% ipython --no-banner

In [1]: import numpy as np

In [2]: from numpy import linalg as LA

In [3]: np.set_printoptions(precision=3, suppress=True, linewidth=200, sign=" ")

In [4]: def tidy(a):
   ...:     return np.round(a, 3) + 0
   ...: 

In [5]: X = np.array([[2, 3, 4, 5, 6],
   ...:     [7, 8, 9, 10, 11],
   ...:     [12, 13, 14, 15, 16],
   ...:     [17, 18, 19, 20, 21],
   ...:     [22, 23, 24, 25, 26]])

In [6]: left, s, Vh = LA.svd(X)

In [7]: V = Vh[:(s > 1e-8).sum()]

In [8]: rng = np.random.default_rng(56479)

In [9]: x = X[4] + -2 * X[1] + rng.integers(2) * np.eye(5)[0]

In [10]: print(x)
[ 8.  7.  6.  5.  4.]

In [11]: print(tidy(np.diag(V.T @ V)))
[ 0.6  0.3  0.2  0.3  0.6]

In [12]: print(np.allclose(V.T @ V @ x, x))
True

In [13]: print(tidy(np.trace(LA.pinv(X) @ X)))
2.0

In [14]: print(np.abs(np.diag(LA.qr(X)[1])) > 1e-9)
[ True  True False False False]

In [15]: print(tidy(X @ LA.pinv(X) @ X))
[[  2.   3.   4.   5.   6.]
 [  7.   8.   9.  10.  11.]
 [ 12.  13.  14.  15.  16.]
 [ 17.  18.  19.  20.  21.]
 [ 22.  23.  24.  25.  26.]]

In [16]: K = np.array([[-3, 1, -6, -9, -7],
    ...:     [0, -7, -7, 9, -3],
    ...:     [0, 0, -1, 5, 1],
    ...:     [0, 0, 0, -2, 1],
    ...:     [0, 0, 0, 0, 1]])

In [17]: print(K)
[[-3  1 -6 -9 -7]
 [ 0 -7 -7  9 -3]
 [ 0  0 -1  5  1]
 [ 0  0  0 -2  1]
 [ 0  0  0  0  1]]

In [18]: print(tidy(np.abs(LA.eigvals(X)).max()))
73.406

In [19]: print(np.trace(X))
70

In [20]: print(np.allclose(X, X.T))
False

In [21]: print(tidy(np.sort(np.abs(LA.eigvals(X)))))
[  0.      0.      0.      3.406  73.406]

In [22]: print(X @ X)
[[  290   310   330   350   370]
 [  590   635   680   725   770]
 [  890   960  1030  1100  1170]
 [ 1190  1285  1380  1475  1570]
 [ 1490  1610  1730  1850  1970]]

In [23]: print(np.allclose(X @ X.T, X.T @ X))
False

In [24]: C2 = K.T @ K

In [25]: print(tidy(LA.svd(K, compute_uv=False) ** 2))
[ 232.596  156.943    5.337    2.12     0.004]

In [26]: print(C2)
[[  9  -3  18  27  21]
 [ -3  50  43 -72  14]
 [ 18  43  86 -14  62]
 [ 27 -72 -14 191  39]
 [ 21  14  62  39  61]]

In [27]: print(LA.matrix_rank(C2))
5

In [28]: print(np.diag(C2))
[   9   50   86  191   61]

In [29]: print(tidy(LA.eigvalsh(C2)[::-1]))
[ 232.596  156.943    5.337    2.12     0.004]

In [30]: x = np.array([-3, -3, 2, 1, -1])

In [31]: rhs = K @ x

In [32]: coef, lr = np.zeros(5), 1 / LA.norm(K, 2) ** 2

In [33]: for i in range(60):
    ...:     coef -= lr * K.T @ (K @ coef - rhs)
    ...:     if i % 10 == 0: print(i, round(LA.norm(K @ coef - rhs), 3))
    ...: 
0 4.655
10 3.547
20 3.014
30 2.588
40 2.243
50 1.963

In [34]: print(tidy(LA.cond(K)))
233.359

In [35]: print(tidy(coef))
[ 0.49  -1.594  0.145  0.798 -0.488]

In [36]: ev, V = LA.eig(K)

In [37]: print(np.prod(ev))
42.0

In [38]: print(tidy(np.sort(LA.eigvals(K.T))))
[-7. -3. -2. -1.  1.]

In [39]: E = np.array([[3, 3, 1, 9, 9], [8, 4, 0, 9, 4], [7, 3, 8, 3, 1]])

In [40]: E[:, 1] = -2 * E[:, 0]

In [41]: print(E)
[[  3  -6   1   9   9]
 [  8 -16   0   9   4]
 [  7 -14   8   3   1]]

In [42]: Y = E[0, 0] * E[1:] - np.outer(E[1:, 0], E[0])

In [43]: print(Y)
[[  0   0  -8 -45 -60]
 [  0   0  17 -54 -60]]

In [44]: print(np.flatnonzero(~Y.round(6).any(axis=1)))
[]

In [45]: print(tidy(E[:, 0] / E[0, 0]))
[ 1.     2.667  2.333]

In [46]: blk = np.stack([E, -1 * E, E[::-1]])

In [47]: print((blk @ E.T).shape)
(3, 3, 3)

In [48]: print(tidy(LA.norm(blk, axis=(1, 2))))
[ 30.725  30.725  30.725]

In [49]: print(blk.sum(axis=0))
[[  7 -14   8   3   1]
 [  8 -16   0   9   4]
 [  3  -6   1   9   9]]

In [50]: print(blk.shape)
(3, 3, 5)

In [51]: A = np.loadtxt("mat.csv", delimiter=",")

In [52]: print(tidy(A))
[[-0.132  0.76  -0.118]
 [-0.132 -0.207  0.878]
 [-0.921  0.1   -0.004]
 [ 0.263  0.607  0.452]
 [-0.219 -0.022  0.102]]

In [53]: # columns are unit length and at right angles

In [54]: print(tidy(LA.svd(A, compute_uv=False)))
[ 1.  1.  1.]

In [55]: print(tidy(LA.pinv(A)))
[[-0.132 -0.132 -0.921  0.263 -0.219]
 [ 0.76  -0.207  0.1    0.607 -0.022]
 [-0.118  0.878 -0.004  0.452  0.102]]

In [56]: print(tidy(A[:, 0] @ A[:, 2]))
0.0

In [57]: print(tidy(A.T @ A))
[[ 1.  0.  0.]
 [ 0.  1.  0.]
 [ 0.  0.  1.]]

In [58]: print(tidy(LA.norm(A, axis=0)))
[ 1.  1.  1.]

In [59]: F = np.loadtxt("sample14.csv", delimiter=",")

In [60]: print(tidy(F))
[[ 0.434 -0.81   1.867 -2.161]
 [ 1.354 -0.227  2.371 -1.221]
 [ 0.055  1.02  -1.448  2.421]
 [-1.391 -1.261 -0.194 -2.332]
 [-0.683  0.68  -2.044  1.973]
 [-1.183  0.36  -2.314  1.455]
 [-1.261 -1.267  0.008 -2.409]
 [-1.029 -1.256  0.341 -2.5  ]
 [-1.41   0.18  -2.385  1.136]
 [ 1.876  1.103  1.159  1.71 ]
 [ 1.967  1.004  1.445  1.426]
 [-0.239 -1.084  1.268 -2.482]
 [-0.191  0.922 -1.669  2.308]
 [-1.983 -0.979 -1.506 -1.357]
 [-2.029 -0.719 -1.965 -0.71 ]
 [ 0.358  1.121 -1.144  2.511]
 [-2.032 -0.792 -1.86  -0.885]
 [-0.119 -1.043  1.386 -2.445]
 [-0.289  0.879 -1.751  2.253]
 [ 1.286  1.266  0.03   2.396]
 [-1.804 -0.231 -2.36   0.348]
 [-1.494 -1.25  -0.367 -2.252]
 [-1.237 -1.267  0.044 -2.421]
 [-1.733 -0.142 -2.387  0.526]]

In [61]: print([round(float(x), 3) for x in LA.svd(F, compute_uv=False)[:3]])
[11.249, 9.458, 0.0]

In [62]: print(LA.matrix_rank(F, rtol=0.1))
2

In [63]: print(tidy(LA.norm(F, 2) / LA.norm(F)))
0.765

In [64]: r0, r1 = E[1], E[2]

In [65]: print(r0 @ r0)
417

In [66]: p = (r0 @ r1) / (r0 @ r0) * r0

In [67]: print(tidy(p))
[  5.966 -11.933   0.      6.712   2.983]

In [68]: print(tidy(LA.norm(r0 + r1) ** 2 + LA.norm(r0 - r1) ** 2))
1472.0

In [69]: print(tidy(r1 - p))
[ 1.034 -2.067  8.    -3.712 -1.983]

In [70]: cent = F[[9, 11]].astype(float)

In [71]: for _ in range(5):
    ...:     lab = LA.norm(F[:, None] - cent, axis=-1).argmin(axis=1)
    ...:     cent = np.array([F[lab == j].mean(axis=0) for j in range(2)])
    ...: 

In [72]: print(lab)
[ 1  1  0  1  0  0  1  1  0  0  0  1  0  1  1  0  1  1  0  0  0  1  1  0]

In [73]: print(tidy(cent))
[[-0.146  0.68  -1.239  1.705]
 [-0.919 -0.996  0.116 -1.931]]

In [74]: print(np.bincount(lab))
[ 12  12]

In [75]: arr = np.load("m.npy")

In [76]: print(arr)
[[-0.09   0.757 -0.67  -0.149]
 [ 0.859 -0.691  0.291  0.757]
 [-0.757 -0.544  0.686 -0.572]
 [-0.06   0.578 -0.493 -0.1  ]
 [-0.617 -0.345  0.493 -0.446]
 [ 0.207 -0.992  0.979  0.371]
 [ 0.    -0.43   0.371  0.04 ]
 [-0.824  0.992 -0.96  -0.789]
 [ 0.119 -0.867  0.793  0.197]
 [-0.804 -0.585  0.731 -0.623]
 [-0.446 -0.235  0.345 -0.31 ]
 [ 0.804  0.207 -0.493  0.647]
 [-0.95   0.336  0.291 -0.869]
 [-0.371  0.149  0.    -0.282]
 [ 0.446  0.821 -0.814  0.235]
 [ 0.915 -0.139 -0.371  0.808]
 [ 0.91  -1.     0.999  0.914]
 [ 0.06   0.617 -0.558 -0.02 ]
 [-0.814 -0.327  0.578 -0.653]
 [ 0.744  0.02  -0.319  0.592]
 [-0.653  0.291  0.    -0.523]
 [ 0.119 -0.945  0.9    0.235]
 [ 0.782  0.388 -0.598  0.611]]

In [77]: print(K @ K)
[[   9  -10   17   24   -4]
 [   0   49   56 -116   20]
 [   0    0    1  -15    5]
 [   0    0    0    4   -1]
 [   0    0    0    0    1]]

In [78]: Xs = (arr - arr.mean(axis=0)) / arr.std(axis=0)

In [79]: print(tidy(Xs.std(axis=0)))
[ 1.  1.  1.  1.]

In [80]: print(np.argwhere(np.abs(Xs) > 2))
[]

In [81]: coef = LA.lstsq(np.delete(Xs, 0, axis=1), Xs[:, 0])[0]

In [82]: print(np.abs(coef).argmax())
2

In [83]: cent = arr[[18, 16]].astype(float)

In [84]: for _ in range(6):
    ...:     lab = LA.norm(arr[:, None] - cent, axis=-1).argmin(axis=1)
    ...:     cent = np.array([arr[lab == j].mean(axis=0) for j in range(2)])
    ...: 

In [85]: print(lab)
[ 0  1  0  0  0  1  1  0  1  0  0  1  0  0  0  1  1  0  0  1  0  1  1]

In [86]: print(np.abs(cent[1] - cent[0]).argmax())
0

In [87]: print(tidy(cent[1] - cent[0]))
[ 0.998 -0.638  0.284  0.91 ]

In [88]: P = arr @ LA.solve(arr.T @ arr, arr.T)

In [89]: print(np.allclose(P @ P, P))
True

In [90]: print(tidy(P @ arr[:, 2]))
[-0.67   0.291  0.686 -0.493  0.493  0.979  0.371 -0.96   0.793  0.731  0.345 -0.493  0.291  0.    -0.814 -0.371  0.999 -0.558  0.578 -0.319  0.     0.9   -0.598]

In [91]: Xs = arr - arr.mean(axis=0)

In [92]: V = LA.svd(Xs)[2][:2]

In [93]: Y = Xs - Xs @ V.T @ V

In [94]: print(tidy(LA.norm(Y) / LA.norm(Xs)))
0.078

In [95]: print(tidy(np.diag(V.T @ V)))
[ 0.564  0.501  0.524  0.411]
